$ python3 -q
>>> import numpy as np
>>> np.set_printoptions(precision=3, suppress=True, linewidth=140, legacy="1.25")
>>> def tidy(a):
...     return np.round(a, 3) + 0
... 
>>> rng = np.random.default_rng(982802)
>>> t = rng.uniform(0, 2 * np.pi, 11)
>>> Q, _ = np.linalg.qr(np.array([[1.1, 1.4], [1.6, -0.6], [1.3, 0.1]]))
>>> W0 = 10 * np.c_[np.cos(t), np.sin(t)] @ Q.T
>>> tidy(W0)
array([[-2.831,  8.635,  4.174],
       [ 8.869,  2.103,  4.114],
       [ 9.551, -0.242,  2.953],
       [ 9.113, -4.081,  0.547],
       [ 2.14 ,  8.095,  5.467],
       [-0.713, -8.489, -5.237],
       [-9.607,  0.741, -2.677],
       [-6.051, -5.844, -5.407],
       [ 1.444,  8.312,  5.369],
       [ 4.604, -8.219, -3.354],
       [-9.456,  2.977, -1.31 ]])
>>> # rows and columns are dependent
>>> cov = np.cov(W0, rowvar=False)
>>> cov.shape
(3, 3)
>>> tidy(np.median(W0, axis=0))
array([1.444, 0.741, 0.547])
>>> tidy(np.polyfit(W0[:, 0], W0[:, 1], 1))
array([-0.1  ,  0.427])
>>> tidy(W0.std(axis=0))
array([6.763, 6.12 , 4.011])
>>> blk = np.stack([W0, -1 * W0, W0[::-1]])
>>> np.linalg.matrix_rank(blk.reshape(3, -1))
2
>>> (blk @ W0.T).shape
(3, 11, 11)
>>> blk.shape
(3, 11, 3)
>>> tidy(np.linalg.norm(blk, axis=(1, 2)))
array([33.166, 33.166, 33.166])
>>> tidy(blk.sum(axis=0))
array([[-9.456,  2.977, -1.31 ],
       [ 4.604, -8.219, -3.354],
       [ 1.444,  8.312,  5.369],
       [-6.051, -5.844, -5.407],
       [-9.607,  0.741, -2.677],
       [-0.713, -8.489, -5.237],
       [ 2.14 ,  8.095,  5.467],
       [ 9.113, -4.081,  0.547],
       [ 9.551, -0.242,  2.953],
       [ 8.869,  2.103,  4.114],
       [-2.831,  8.635,  4.174]])
>>> other = W0 / np.linalg.norm(W0, axis=1, keepdims=True)
>>> cov = other @ other.T
>>> tidy(np.degrees(np.arccos(np.clip(cov[1, 9], -1, 1))))
84.405
>>> (cov - 2 * np.eye(11)).round(6).argmax(axis=1)
array([ 8,  2,  1,  2,  8,  9, 10,  5,  4,  5,  6])
>>> tidy(cov[1])
array([ 0.102,  1.   ,  0.963,  0.745,  0.585, -0.457, -0.947, -0.882,  0.524,  0.097, -0.83 ])
>>> w1 = np.array([[-5, 2, 2, -1, 3, -3], [3, -4, -5, 0, 0, -4], [-2, 5, -1, 4, -3, 2]])
>>> c = np.array([-2, 2, -2, -3, 2, 3])
>>> H = np.maximum(W0 @ w1 + c, 0)
>>> np.linalg.matrix_rank(H)
6
>>> (H > 0).astype(int)
array([[1, 0, 0, 1, 0, 0],
       [0, 1, 1, 1, 1, 0],
       [0, 1, 1, 0, 1, 0],
       [0, 1, 1, 0, 1, 0],
       [1, 1, 0, 1, 0, 0],
       [0, 1, 1, 0, 1, 1],
       [1, 0, 0, 0, 0, 1],
       [1, 0, 1, 0, 1, 1],
       [1, 0, 0, 1, 0, 0],
       [0, 1, 1, 0, 1, 1],
       [1, 0, 0, 1, 0, 1]])
>>> tidy((H > 0).mean(axis=0))
array([0.545, 0.545, 0.545, 0.455, 0.545, 0.455])
>>> C = np.array([[0, 6], [2, -3], [5, 3], [-1, -7], [3, -5], [-4, -1]])
>>> (H @ C).round(6).argmax(axis=1)
array([1, 0, 0, 0, 0, 0, 1, 1, 0, 0, 1])
>>> data = np.load("sample17.npy")
>>> data
array([[1, 0, 0, 0],
       [4, 1, 0, 0],
       [4, 1, 1, 0],
       [4, 3, 3, 1]])
>>> # triangular, det is the product of the diagonal
>>> w1 = np.array([[-2, 0, 2, 0], [-1, 2, 0, 0], [1, 2, -1, 0], [0, 0, 0, 0]])
>>> c = np.array([-2, 0, 2, 2])
>>> H = np.maximum(data @ w1 + c, 0)
>>> (H > 0).astype(int)
array([[0, 0, 1, 1],
       [0, 1, 1, 1],
       [0, 1, 1, 1],
       [0, 1, 1, 1]])
>>> C = np.array([[-3, -4, -5], [9, -9, 1], [9, -7, -5], [0, -9, 1]])
>>> (H @ C).round(6).argmax(axis=1)
array([0, 0, 0, 0])
>>> w1 @ C
array([[ 24,  -6,   0],
       [ 21, -14,   7],
       [  6, -15,   2],
       [  0,   0,   0]])
>>> r0 = np.array([2, 2, 2, 1])
>>> r1 = np.array([3, 1, 1])
>>> feats = np.outer(r0, r1)
>>> feats
array([[6, 2, 2],
       [6, 2, 2],
       [6, 2, 2],
       [3, 1, 1]])
>>> # column 0 dominates
>>> left, sigma, Vh = np.linalg.svd(feats)
>>> np.argmax(sigma[:-1] / (sigma[1:] + 1e-6)) + 1
1
>>> other = left[:, :1] @ np.diag(sigma[:1]) @ Vh[:1]
>>> np.linalg.matrix_rank(other)
1
>>> tidy(np.abs(feats - other).max())
0.0
>>> tidy(other)
array([[6., 2., 2.],
       [6., 2., 2.],
       [6., 2., 2.],
       [3., 1., 1.]])
>>> tidy(np.linalg.norm(feats - other) / np.linalg.norm(feats))
0.0
